>>> import numpy as np
>>> import numpy.linalg as la
>>> np.set_printoptions(suppress=True, linewidth=100)
>>> J = np.load("a.npy")
>>> J
array([[ 10,  -5, -10],
       [  8,  -4,  -8],
       [ -8,   4,   8],
       [  4,  -2,  -4],
       [  4,  -2,  -4]])
>>> la.cond(J) > 100
np.True_
>>> [round(float(x), 2) for x in la.svd(J, compute_uv=False)[:3]]
[24.19, 0.0, 0.0]
>>> Uu, sv, VT = la.svd(J)
>>> vecs = VT[:(sv > 1e-8).sum()]
>>> rng = np.random.default_rng(71300)
>>> x0 = J[1] + -1 * J[0] + rng.integers(2) * np.eye(3)[2]
>>> x0
array([-2.,  1.,  3.])
>>> np.round(la.norm(x0 - vecs.T @ vecs @ x0), 2)
np.float64(0.75)
>>> np.allclose(vecs.T @ vecs @ x0, x0)
False
>>> Uu, sv, VT = la.svd(J)
>>> sv.round(2) + 0
array([24.19,  0.  ,  0.  ])
>>> other = Uu[:, :1] @ np.diag(sv[:1]) @ VT[:1]
>>> la.matrix_rank(other)
np.int64(1)
>>> round(la.norm(J - other) / la.norm(J), 2)
np.float64(0.0)
>>> la.matrix_rank(J, rtol=0.05)
np.int64(1)
>>> round(float(la.norm(J - other, 2)), 2), np.round(sv[1], 2)
(0.0, np.float64(0.0))
>>> x0 = np.array([2, 3, 2])
>>> a = np.maximum(J @ x0, 0)
>>> np.maximum(J @ (3 * x0), 0)
array([ 0,  0, 36,  0,  0])
>>> np.round(np.tanh(J @ x0), 2)
array([-1., -1.,  1., -1., -1.])
>>> a
array([ 0,  0, 12,  0,  0])
>>> J.T @ a
array([-96,  48,  96])
>>> r = la.matrix_rank(J)
>>> r
np.int64(1)
>>> N = la.svd(J)[2][r:].T
>>> la.matrix_rank(J.T @ J), la.matrix_rank(J @ J.T)
(np.int64(1), np.int64(1))
>>> np.allclose(J @ N, 0)
True
>>> np.round(N @ N.T, 2)
array([[ 0.56,  0.22,  0.44],
       [ 0.22,  0.89, -0.22],
       [ 0.44, -0.22,  0.56]])
>>> [int(la.matrix_rank(np.delete(J, i, axis=0))) for i in range(5)]
[1, 1, 1, 1, 1]
>>> [int(la.matrix_rank(J[:i])) for i in range(1, len(J) + 1)]
[1, 1, 1, 1, 1]
>>> arr = np.loadtxt("case2.csv", delimiter=",")
>>> arr
array([[2., 2., 2., 2.],
       [2., 2., 2., 2.],
       [2., 2., 2., 2.],
       [2., 2., 2., 2.]])
>>> hat = np.triu(np.array([[6, 2, 3, -9], [5, 9, 4, 1], [9, -2, -5, 2], [-3, -2, 3, 1]]), 1) + np.eye(4)
>>> other = hat @ arr @ la.inv(hat)
>>> round(la.det(other), 2)
np.float64(0.0)
>>> X = np.load("layer15.npy")
>>> X
array([[ 2.,  5.,  1.,  7.],
       [ 4., 10.,  1., 14.],
       [ 0.,  0., -1.,  0.],
       [-4., -5., -1., -9.]])
>>> np.einsum("ij,ji->", X, X)
np.float64(30.0)
>>> round(la.det(X.T), 2)
np.float64(-0.0)
>>> np.round(np.poly(X), 2) + 0
array([  1.,  -2., -13., -10.,   0.])
>>> np.kron(np.eye(2, dtype=int), X)
array([[ 2.,  5.,  1.,  7.,  0.,  0.,  0.,  0.],
       [ 4., 10.,  1., 14.,  0.,  0.,  0.,  0.],
       [ 0.,  0., -1.,  0.,  0.,  0., -0.,  0.],
       [-4., -5., -1., -9., -0., -0., -0., -0.],
       [ 0.,  0.,  0.,  0.,  2.,  5.,  1.,  7.],
       [ 0.,  0.,  0.,  0.,  4., 10.,  1., 14.],
       [ 0.,  0., -0.,  0.,  0.,  0., -1.,  0.],
       [-0., -0., -0., -0., -4., -5., -1., -9.]])
>>> np.round(la.eigvals(X), 2) + 0
array([-2.,  0.,  5., -1.])
>>> np.einsum("ii->", X)
np.float64(2.0)
>>> th = np.radians(180)
>>> r_ = np.eye(4)
>>> r_[0, 0] = r_[1, 1] = np.cos(th)
>>> r_[0, 1], r_[1, 0] = -np.sin(th), np.sin(th)
>>> r_.round(2) + 0
array([[-1.,  0.,  0.,  0.],
       [ 0., -1.,  0.,  0.],
       [ 0.,  0.,  1.,  0.],
       [ 0.,  0.,  0.,  1.]])
>>> other = X @ r_.T
>>> np.allclose(la.norm(X, axis=1), la.norm(other, axis=1))
True
>>> np.round(la.det(r_), 2), np.trace(r_)
(np.float64(1.0), np.float64(0.0))
>>> np.allclose(X @ X.T, other @ other.T)
True
>>> Uu, sv, VT = la.svd(X)
>>> np.argmax(sv[:-1] / (sv[1:] + 1e-6)) + 1
np.int64(3)
>>> sv.round(2) + 0
array([22.62,  1.74,  1.08,  0.  ])
>>> other = Uu[:, :3] @ np.diag(sv[:3]) @ VT[:3]
>>> la.matrix_rank(other)
np.int64(3)
>>> round(la.norm(X - other, 2), 2), round(sv[3], 2)
(np.float64(0.0), np.float64(0.0))
>>> other.round(2) + 0
array([[ 2.,  5.,  1.,  7.],
       [ 4., 10.,  1., 14.],
       [ 0.,  0., -1.,  0.],
       [-4., -5., -1., -9.]])
>>> la.matrix_rank(X, rtol=0.1)
np.int64(1)
>>> [round(float(x), 2) for x in la.svd(X, compute_uv=False)[:3]]
[22.62, 1.74, 1.08]
>>> np.argsort(-la.norm(X, axis=0).round(6), kind="stable")[:3]
array([3, 1, 0])
>>> data = np.array([[2, 1, 1, 3, 1, 0, 2, 0, 0],
...     [3, 1, 3, 3, 1, 0, 1, 2, 0],
...     [0, 3, 2, 2, 2, 0, 3, 1, 2],
...     [0, 2, 3, 3, 3, 2, 3, 3, 2],
...     [1, 3, 0, 0, 1, 1, 1, 1, 2]])
>>> data - data[0]
array([[ 0,  0,  0,  0,  0,  0,  0,  0,  0],
       [ 1,  0,  2,  0,  0,  0, -1,  2,  0],
       [-2,  2,  1, -1,  1,  0,  1,  1,  2],
       [-2,  1,  2,  0,  2,  2,  1,  3,  2],
       [-1,  2, -1, -3,  0,  1, -1,  1,  2]])
>>> np.unravel_index(np.abs(data).argmax(), data.shape)
(np.int64(0), np.int64(3))
>>> round(la.norm(data), 2)
np.float64(12.81)
>>> cov = data.T @ data
>>> (data @ data.T).shape
(5, 5)
>>> np.round(la.eigvalsh(cov)[::-1], 2) + 0
array([129.52,  19.56,   7.92,   5.24,   1.77,   0.  ,   0.  ,   0.  ,   0.  ])
>>> np.diag(cov)
array([14, 24, 23, 31, 16,  5, 24, 15, 12])
>>> E = np.load("mat.npy")
>>> E
array([[ -4.11,  13.  ,   8.45,   1.81, -10.61,  -0.03,  -0.51,   5.18],
       [ -3.18, -13.38,   2.  ,   1.24,  -6.98,   7.61,   9.73,   1.99],
       [-11.37,  -4.7 , -12.27,   3.09,   2.95,   1.22,   3.94,   7.93],
       [  4.45, -11.93,  10.84,   0.43,  -2.72,   3.73,  -8.73,   4.76],
       [-11.48,  -6.61,  -3.69,  -2.06,  -5.92,  12.57,  -3.6 ,  -0.78],
       [  3.51,  10.55,   7.51,  -8.92,   0.99,  -6.1 , -10.09,  -0.65],
       [ -1.91,   6.99, -11.15,  -1.83,  -6.71,  -2.67,  -3.91, -12.34],
       [ -5.34,   6.37,  -2.59,  14.01,   4.03,  -9.04,  -5.48,   0.16],
       [ -3.01,  -8.82,   7.37,  -8.59,  -1.66,  -9.4 ,  -8.  ,   5.47],
       [ -3.37,   6.76,  -5.22,  10.18,   7.73,  -4.07, -11.63,   0.64],
       [  1.12,  -3.76, -14.  ,   0.53,   4.55,   4.58,  -9.42,   7.6 ],
       [-10.19,  -1.21,   9.1 ,  -0.51,   0.89,   1.46, -14.29,   2.1 ],
       [ -1.82,   2.77,  -3.99,  13.09, -11.84,   7.22,  -0.38,   3.03],
       [ -2.91,   2.08,  14.88,   6.14,   8.58,   6.64,  -0.92,   3.09],
       [  4.84,  -0.45,   3.53,  15.99,   5.87,  -0.5 ,  -0.33,   8.56],
       [  5.74,  -9.06,   6.15,  -7.54,  -4.86,  12.5 ,  -3.04,   1.01],
       [-10.38,  -8.17,   9.04,   6.46,  -7.29,  -0.11,   6.97,   0.62],
       [  8.49,   7.25,  -5.8 ,  -6.67,  -2.16,  -3.02, -13.54,  -0.02],
       [ 13.33,   8.64,   5.65,  -3.62,  -7.53,   6.37,   0.68,   2.19],
       [ -3.9 ,   1.74,   6.59,   1.04,   0.34,   3.99,   3.6 ,  17.56],
       [ -3.84,  13.57,  -1.98,  -5.85,  -2.27,   6.09,  -6.74,  -8.68],
       [  7.34,   7.45, -13.78,   1.53,   2.06,   8.25,  -1.09,  -4.99],
       [  2.32,   1.7 ,  -7.41,  -3.34,  12.11,   5.85,  11.96,  -1.29],
       [-11.3 ,   1.05, -10.82,  -0.48,   1.01,   1.57, -10.91,  -5.62],
       [ 12.47,   4.55,   0.02,   6.4 ,  -6.58,   1.96,   8.1 ,   8.37],
       [ -4.37,   4.99,   4.6 , -11.67, -10.63,  -8.81,   2.8 ,   0.44],
       [  4.67,   0.92,  15.08,   0.77,  -5.19,   1.09,   1.93,  10.84],
       [ -0.06, -13.97,   5.74,  -6.43,  -9.31,  -1.16,  -6.32,   1.6 ],
       [ 17.05,  -1.35,  -6.94,   3.14,   0.78,   5.28,  -4.04,   2.19],
       [ -7.03, -13.42, -10.48,  -7.19,  -2.92,   0.27,   0.3 ,  -0.43]])
>>> labels = E[:, 1] > np.median(E[:, 1])
>>> r0 = E[labels].mean(axis=0) - E[~labels].mean(axis=0)
>>> np.argsort(-np.abs(r0).round(6), kind="stable")
array([1, 0, 7, 5, 6, 2, 3, 4])
>>> (((E - E.mean(axis=0)) @ r0 > 0) == labels).mean()
np.float64(0.9)
>>> labels.astype(int)
array([1, 0, 0, 0, 0, 1, 1, 1, 0, 1, 0, 0, 1, 1, 0, 0, 0, 1, 1, 1, 1, 1, 1, 0, 1, 1, 0, 0, 0, 0])
>>> ((E - E.mean(axis=0)) @ r0 > 0).astype(int)
array([1, 0, 0, 0, 0, 1, 1, 1, 0, 1, 0, 0, 1, 1, 1, 0, 0, 1, 1, 0, 1, 1, 1, 0, 1, 1, 0, 0, 1, 0])
>>> cov = np.cov(E, rowvar=False)
>>> np.round(la.eigvalsh(cov)[::-1], 2)
array([93.72, 72.97, 66.15, 56.38, 41.49, 25.91, 24.69, 15.18])
>>> np.argwhere(np.triu(np.abs(np.corrcoef(E.T)) > 0.8, 1))
array([], shape=(0, 2), dtype=int64)
>>> np.round(np.median(E, axis=0), 2)
array([-2.41,  1.38,  1.01,  0.48, -2.22,  1.52, -2.06,  1.8 ])
>>> np.round(np.polyfit(E[:, 0], E[:, 3], 1), 2)
array([-0.02,  0.36])
>>> basis = E[[22, 2]].astype(float)
>>> for _ in range(7):
...     labels = la.norm(E[:, None] - basis, axis=-1).argmin(axis=1)
...     basis = np.array([E[labels == j].mean(axis=0) for j in range(2)])
... 
>>> labels
array([0, 1, 1, 1, 1, 0, 1, 1, 1, 1, 1, 1, 1, 0, 1, 0, 1, 0, 0, 1, 0, 0, 0, 1, 0, 1, 0, 1, 0, 1])
>>> np.round(basis[1] - basis[0], 2)
array([-9.69, -8.04, -2.67,  2.86, -0.92, -3.27, -1.65,  0.97])
>>> m1 = np.loadtxt("out18.csv", delimiter=",")
>>> m1
array([[-0.06,  0.52,  0.03,  1.51, -0.06,  0.92,  0.56],
       [-0.02,  0.68,  0.  ,  1.9 , -0.02,  1.2 ,  0.66],
       [ 0.03,  0.26, -0.02,  0.83, -0.04,  0.51,  0.28],
       [ 0.06,  0.11,  0.  ,  0.47, -0.03,  0.25,  0.14],
       [ 0.08, -0.6 , -0.02, -1.82,  0.01, -1.27, -0.56],
       [-0.04, -2.04, -0.06, -6.04, -0.03, -4.02, -1.96],
       [-0.01,  0.55,  0.03,  1.51, -0.03,  0.88,  0.5 ],
       [ 0.02,  0.86, -0.02,  2.98,  0.06,  1.97,  1.  ],
       [-0.06,  1.92, -0.01,  5.71,  0.06,  3.8 ,  1.87],
       [-0.01,  0.43, -0.02,  1.54, -0.04,  0.98,  0.54],
       [ 0.  ,  1.44,  0.03,  4.55,  0.03,  3.1 ,  1.47]])
>>> def softmax(z):
...     e = np.exp(z - z.max(axis=-1, keepdims=True))
...     return e / e.sum(axis=-1, keepdims=True)
... 
>>> np.round(softmax(m1[5]), 2) + 0
array([0.3 , 0.04, 0.3 , 0.  , 0.31, 0.01, 0.04])
>>> S = m1 @ m1.T / np.sqrt(7)
>>> np.round(softmax(S + np.triu(np.full(S.shape, -np.inf), 1)), 2) + 0
array([[1.  , 0.  , 0.  , 0.  , 0.  , 0.  , 0.  , 0.  , 0.  , 0.  , 0.  ],
       [0.38, 0.62, 0.  , 0.  , 0.  , 0.  , 0.  , 0.  , 0.  , 0.  , 0.  ],
       [0.34, 0.42, 0.24, 0.  , 0.  , 0.  , 0.  , 0.  , 0.  , 0.  , 0.  ],
       [0.27, 0.3 , 0.23, 0.2 , 0.  , 0.  , 0.  , 0.  , 0.  , 0.  , 0.  ],
       [0.02, 0.01, 0.04, 0.06, 0.87, 0.  , 0.  , 0.  , 0.  , 0.  , 0.  ],
       [0.  , 0.  , 0.  , 0.  , 0.  , 1.  , 0.  , 0.  , 0.  , 0.  , 0.  ],
       [0.23, 0.33, 0.12, 0.09, 0.01, 0.  , 0.22, 0.  , 0.  , 0.  , 0.  ],
       [0.05, 0.11, 0.01, 0.01, 0.  , 0.  , 0.05, 0.77, 0.  , 0.  , 0.  ],
       [0.  , 0.  , 0.  , 0.  , 0.  , 0.  , 0.  , 0.  , 1.  , 0.  , 0.  ],
       [0.02, 0.02, 0.01, 0.01, 0.  , 0.  , 0.02, 0.06, 0.85, 0.02, 0.  ],
       [0.  , 0.  , 0.  , 0.  , 0.  , 0.  , 0.  , 0.  , 0.96, 0.  , 0.04]])
>>> r0, v = m1[10], m1[5]
>>> np.round(r0 @ v, 2)
np.float64(-45.77)
>>> p = (r0 @ v) / (r0 @ r0) * r0
>>> round((v - p) @ r0, 2)
np.float64(-0.0)
>>> la.matrix_rank(np.outer(r0, v))
np.int64(1)
>>> other = m1 / np.sqrt((m1 ** 2).mean(axis=1, keepdims=True))
>>> other[1].round(2)
array([-0.02,  0.74,  0.  ,  2.06, -0.02,  1.3 ,  0.72])
>>> la.matrix_rank(m1 - m1.mean(axis=1, keepdims=True))
np.int64(6)
>>> x0 = np.array([0, 2, 0, -2, -3, -1, 2])
>>> target = m1 @ x0
>>> coef, lr = np.zeros(7), 1 / la.norm(m1, 2) ** 2
>>> for i in range(6):
...     coef -= lr * m1.T @ (m1 @ coef - target)
...     if i % 2 == 0: print(i, round(la.norm(m1 @ coef - target), 2))
... 
0 0.78
2 0.77
4 0.77
>>> coef.round(2) + 0
array([ 0.  , -0.27,  0.  , -0.82, -0.01, -0.55, -0.27])
>>> round(np.log10(la.cond(m1)))
2
>>> np.round(np.abs(la.svd(m1)[2][-1]), 2)
array([0.28, 0.21, 0.28, 0.5 , 0.29, 0.38, 0.57])
>>> la.matrix_rank(m1, rtol=0.1)
np.int64(1)
>>> np.round(la.norm(m1, 2) / la.norm(m1), 2)
np.float64(1.0)
>>> feats = np.load("data.npy")
>>> feats
array([[0, 3, 0, 0, 0, 0],
       [1, 1, 0, 0, 0, 0],
       [2, 2, 0, 0, 0, 0],
       [0, 0, 0, 3, 0, 0],
       [0, 0, 1, 1, 0, 0],
       [0, 0, 2, 2, 0, 0],
       [0, 0, 0, 0, 0, 3],
       [0, 0, 0, 0, 1, 1],
       [0, 0, 0, 0, 2, 2]])
>>> x0 = np.array([2, 0, -2, -3, 1, 2])
>>> target = feats @ x0
>>> coef, lr = np.zeros(6), 1 / la.norm(feats, 2) ** 2
>>> for i in range(3):
...     coef -= lr * feats.T @ (feats @ coef - target)
...     if i % 1 == 0: print(i, round(la.norm(feats @ coef - target), 2))
... 
0 2.66
1 2.21
2 1.83
>>> coef.round(2)
array([ 1.05,  0.42, -1.68, -3.14,  0.95,  2.02])
>>> round(la.cond(feats), 2)
np.float64(2.42)
